>>> import numpy as np
>>> np.set_printoptions(precision=2, suppress=True, linewidth=160)
>>> def tidy(a):
...     return np.round(a, 2) + 0
... 
>>> X = np.loadtxt("case4.csv", delimiter=",")
>>> X
array([[-8.,  4.,  0.,  0.],
       [ 8.,  9.,  0.,  0.],
       [ 0.,  0., -4.,  1.],
       [ 0.,  0.,  7., -1.]])
>>> B = X / np.sqrt((X ** 2).mean(axis=1, keepdims=True))
>>> tidy(np.linalg.norm(B, axis=1))
array([2., 2., 2., 2.])
>>> tidy(B[2])
array([ 0.  ,  0.  , -1.94,  0.49])
>>> np.linalg.matrix_rank(B) == np.linalg.matrix_rank(X)
np.True_
>>> left, sig, VT = np.linalg.svd(X)
>>> np.argmax(sig[:-1] / (sig[1:] + 1e-6)) + 1
np.int64(3)
>>> tidy(sig)
array([12.47,  8.34,  8.18,  0.37])
>>> B = left[:, :3] @ np.diag(sig[:3]) @ VT[:3]
>>> tidy(np.linalg.norm(X - B, 2)), tidy(sig[3])
(np.float64(0.37), np.float64(0.37))
>>> tidy(np.abs(X - B).max())
np.float64(0.31)
>>> np.linalg.matrix_rank(X, rtol=0.05)
np.int64(3)
>>> tidy(B)
array([[-8.  ,  4.  ,  0.  ,  0.  ],
       [ 8.  ,  9.  ,  0.  ,  0.  ],
       [ 0.  ,  0.  , -4.05,  0.69],
       [ 0.  ,  0.  ,  6.97, -1.18]])
>>> print(tidy(np.linalg.norm(X - B) / np.linalg.norm(X)))
0.02
>>> x = np.array([1, 3, 6, 6])
>>> h = np.maximum(B @ x, 0)
>>> print(tidy(np.maximum(B @ x, 0) - np.maximum(-B @ x, 0)))
[  4.    35.   -20.19  34.72]
>>> print(tidy(np.maximum(B @ (3 * x), 0)))
[ 12.   105.     0.   104.17]
>>> tidy(h)
array([ 4.  , 35.  ,  0.  , 34.72])
>>> tidy(B * (h > 1e-9)[:, None])
array([[-8.  ,  4.  ,  0.  ,  0.  ],
       [ 8.  ,  9.  ,  0.  ,  0.  ],
       [ 0.  ,  0.  ,  0.  ,  0.  ],
       [ 0.  ,  0.  ,  6.97, -1.18]])
>>> np.linalg.cond(X) > 100
np.False_
>>> print(tidy(np.abs(np.linalg.svd(X)[2][-1])))
[0.   0.   0.17 0.99]
>>> print(tidy(np.linalg.norm(X, 2) / np.linalg.norm(X)))
0.73
>>> rng = np.random.default_rng(258221)
>>> z = rng.permutation(4)
>>> z
array([3, 2, 1, 0])
>>> B = X[z][:, z]
>>> print(tidy(np.linalg.det(B)), tidy(np.linalg.det(X[z])))
312.0 312.0
>>> np.diag(B)
array([-1., -4.,  9., -8.])
>>> np.allclose(B, X)
False
>>> feats = np.load("data.npy")
>>> feats
array([[ 3,  1,  3,  1,  3,  1],
       [ 3,  0,  3,  0,  3,  0],
       [ 2, -2,  2, -2,  2, -2],
       [ 3,  1,  3,  1,  3,  1],
       [ 3,  0,  3,  0,  3,  0],
       [ 2, -2,  2, -2,  2, -2]])
>>> left, sig, VT = np.linalg.svd(feats)
>>> print(np.argmax(sig[:-1] / (sig[1:] + 1e-6)) + 1)
2
>>> B = left[:, :2] @ np.diag(sig[:2]) @ VT[:2]
>>> np.linalg.matrix_rank(feats, rtol=0.05)
np.int64(2)
>>> tidy(np.linalg.norm(feats - B, 2)), tidy(sig[2])
(np.float64(0.0), np.float64(0.0))
>>> print(tidy(np.abs(feats - B).max()))
0.0
>>> np.linalg.cond(feats) > 100
np.True_
>>> np.argsort(-np.linalg.norm(feats, axis=0).round(6), kind="stable")[:3]
array([0, 2, 4])
>>> print([round(float(x), 2) for x in np.linalg.svd(feats, compute_uv=False)[:3]])
[11.5, 5.45, 0.0]
>>> np.linalg.matrix_rank(feats, rtol=0.1)
np.int64(2)
>>> K = np.array([[0.0, 4.0, 0.0, 0.0, 0.0],
...     [4.0, 0.0, 4.0, 0.0, 0.0],
...     [0.0, 4.0, 3.0, 4.0, 0.0],
...     [0.0, 0.0, 4.0, 2.0, 4.0],
...     [0.0, 0.0, 0.0, 4.0, 3.0]])
>>> x = np.array([-3, -2, -2, 4, -8])
>>> y = K @ x
>>> y
array([ -8., -20.,   2., -32.,  -8.])
>>> tidy(np.linalg.solve(K, K[:, 3]))
array([0., 0., 0., 1., 0.])
>>> B = np.linalg.inv(K)
>>> (np.abs(B) > 1e-9).astype(int)
array([[1, 1, 1, 1, 1],
       [1, 0, 0, 0, 0],
       [1, 0, 1, 1, 1],
       [1, 0, 1, 1, 1],
       [1, 0, 1, 1, 1]])
>>> tidy(np.linalg.det(K) * np.linalg.det(B))
np.float64(1.0)
>>> np.allclose(B, K.T)
False
>>> print(tidy(np.linalg.inv(B)))
[[0. 4. 0. 0. 0.]
 [4. 0. 4. 0. 0.]
 [0. 4. 3. 4. 0.]
 [0. 0. 4. 2. 4.]
 [0. 0. 0. 4. 3.]]
>>> tidy(K @ B)
array([[1., 0., 0., 0., 0.],
       [0., 1., 0., 0., 0.],
       [0., 0., 1., 0., 0.],
       [0., 0., 0., 1., 0.],
       [0., 0., 0., 0., 1.]])
>>> tidy(np.linalg.cond(K))
np.float64(4.87)
>>> w, vecs = np.linalg.eig(K)
>>> tidy(np.sort(np.linalg.eigvals(K.T)))
array([-5.6 , -2.53,  1.84,  5.33,  8.96])
>>> tidy(np.sort(np.linalg.eigvals(np.linalg.inv(K))))
array([-0.39, -0.18,  0.11,  0.19,  0.54])
>>> print(tidy(np.prod(w)))
1248.0
>>> print(tidy(w))
[-5.6  -2.53  1.84  8.96  5.33]
>>> arr = 0.9 ** np.abs(np.subtract.outer(np.arange(3), np.arange(3)))
>>> arr
array([[1.  , 0.9 , 0.81],
       [0.9 , 1.  , 0.9 ],
       [0.81, 0.9 , 1.  ]])
>>> print([round(float(np.linalg.det(K[:i, :i])), 2) + 0 for i in range(1, 6)])
[0.0, -16.0, -48.0, 160.0, 1248.0]
>>> def softmax(z):
...     e = np.exp(z - z.max(axis=-1, keepdims=True))
...     return e / e.sum(axis=-1, keepdims=True)
... 
>>> tidy(softmax(arr[2] + 5))
array([0.3 , 0.33, 0.37])
>>> print(tidy(softmax(10 * arr[2])))
[0.1  0.24 0.66]
>>> scores = arr @ arr.T / np.sqrt(3)
>>> tidy(softmax(scores + np.triu(np.full(scores.shape, -np.inf), 1)))
array([[1.  , 0.  , 0.  ],
       [0.49, 0.51, 0.  ],
       [0.32, 0.34, 0.33]])
>>> tidy(softmax(scores)[2] @ arr)
array([0.9 , 0.93, 0.9 ])
>>> softmax(scores).round(6).argmax(axis=1)
array([1, 1, 1])
>>> t = np.radians(36)
>>> Rm = np.eye(3)
>>> Rm[2, 2] = Rm[1, 1] = np.cos(t)
>>> Rm[2, 1], Rm[1, 2] = -np.sin(t), np.sin(t)
>>> tidy(Rm)
array([[ 1.  ,  0.  ,  0.  ],
       [ 0.  ,  0.81,  0.59],
       [ 0.  , -0.59,  0.81]])
>>> B = arr @ Rm.T
>>> np.allclose(np.linalg.norm(arr, axis=1), np.linalg.norm(B, axis=1))
True
>>> tidy(np.linalg.det(Rm)), tidy(np.trace(Rm))
(np.float64(1.0), np.float64(2.62))
>>> left, sig = np.linalg.svd(Rm)
Traceback (most recent call last):
  File "<python-input-81>", line 1, in <module>
    left, sig = np.linalg.svd(Rm)
    ^^^^^^^^^
ValueError: too many values to unpack (expected 2)
>>> left, sig, VT = np.linalg.svd(Rm, full_matrices=False)
>>> print(tidy(sig / sig[0]))
[1. 1. 1.]
>>> print(left.shape, sig.shape, VT.shape)
(3, 3) (3,) (3, 3)
>>> VT @ VT.T
array([[1., 0., 0.],
       [0., 1., 0.],
       [0., 0., 1.]])
>>> m1 = np.load("m.npy")
>>> m1
array([[ 2,  2],
       [-4,  8]])
>>> np.trace(m1)
np.int64(10)
>>> m1 @ m1
array([[ -4,  20],
       [-40,  56]])
>>> m1.inv()
Traceback (most recent call last):
  File "<python-input-90>", line 1, in <module>
    m1.inv()
    ^^^^^^
AttributeError: 'numpy.ndarray' object has no attribute 'inv'
>>> assert m1 == m1.T
Traceback (most recent call last):
  File "<python-input-91>", line 1, in <module>
    assert m1 == m1.T
           ^^^^^^^^^^
ValueError: The truth value of an array with more than one element is ambiguous. Use a.any() or a.all()
>>> B = m1 / np.linalg.norm(m1, axis=1, keepdims=True)
>>> C2 = B @ B.T
>>> print(tidy(C2))
[[1.   0.32]
 [0.32 1.  ]]
>>> tidy(np.linalg.norm(B, axis=1))
array([1., 1.])
>>> tidy(np.degrees(np.arccos(np.clip(C2[1, 0], -1, 1))))
np.float64(71.57)
>>> (C2 - 2 * np.eye(2)).round(6).argmax(axis=1)
array([1, 0])
>>> w, vecs = np.linalg.eigh(C2)
>>> x = np.array([-6, -8])
>>> tidy(np.abs(C2).sum(axis=1).max()), tidy(np.abs(w).max())
(np.float64(1.32), np.float64(1.32))
>>> tidy(vecs * np.abs(w) @ vecs.T)
array([[1.  , 0.32],
       [0.32, 1.  ]])
>>> print(tidy(vecs * np.maximum(w, 0) @ vecs.T))
[[1.   0.32]
 [0.32 1.  ]]
>>> print(tidy(np.linalg.eigvalsh(C2[1:, 1:])))
[1.]
>>> (np.sign(vecs[:, -1].round(6)) == np.sign(vecs[0, -1].round(6))).astype(int)
array([1, 1])
>>> tidy(np.linalg.eigvals(m1))
array([4., 6.])
>>> print(np.poly(m1))
[  1. -10.  24.]
>>> print(np.kron(np.eye(2, dtype=int), m1))
[[ 2  2  0  0]
 [-4  8  0  0]
 [ 0  0  2  2]
 [ 0  0 -4  8]]
>>> print(np.einsum("ij,ji->", m1, m1))
52
>>> z = rng.permutation(6)
>>> z
array([1, 2, 3, 5, 0, 4])
>>> B = feats[z][:, z]
>>> np.trace(B)
np.int64(7)
>>> tidy(np.linalg.det(B)), tidy(np.linalg.det(feats[z]))
(np.float64(0.0), np.float64(0.0))
>>> tidy(np.sort(np.abs(np.linalg.eigvals(B))))
array([0., 0., 0., 0., 0., 7.])
>>> B
array([[ 0,  3,  0,  0,  3,  3],
       [-2,  2, -2, -2,  2,  2],
       [ 1,  3,  1,  1,  3,  3],
       [-2,  2, -2, -2,  2,  2],
       [ 1,  3,  1,  1,  3,  3],
       [ 0,  3,  0,  0,  3,  3]])
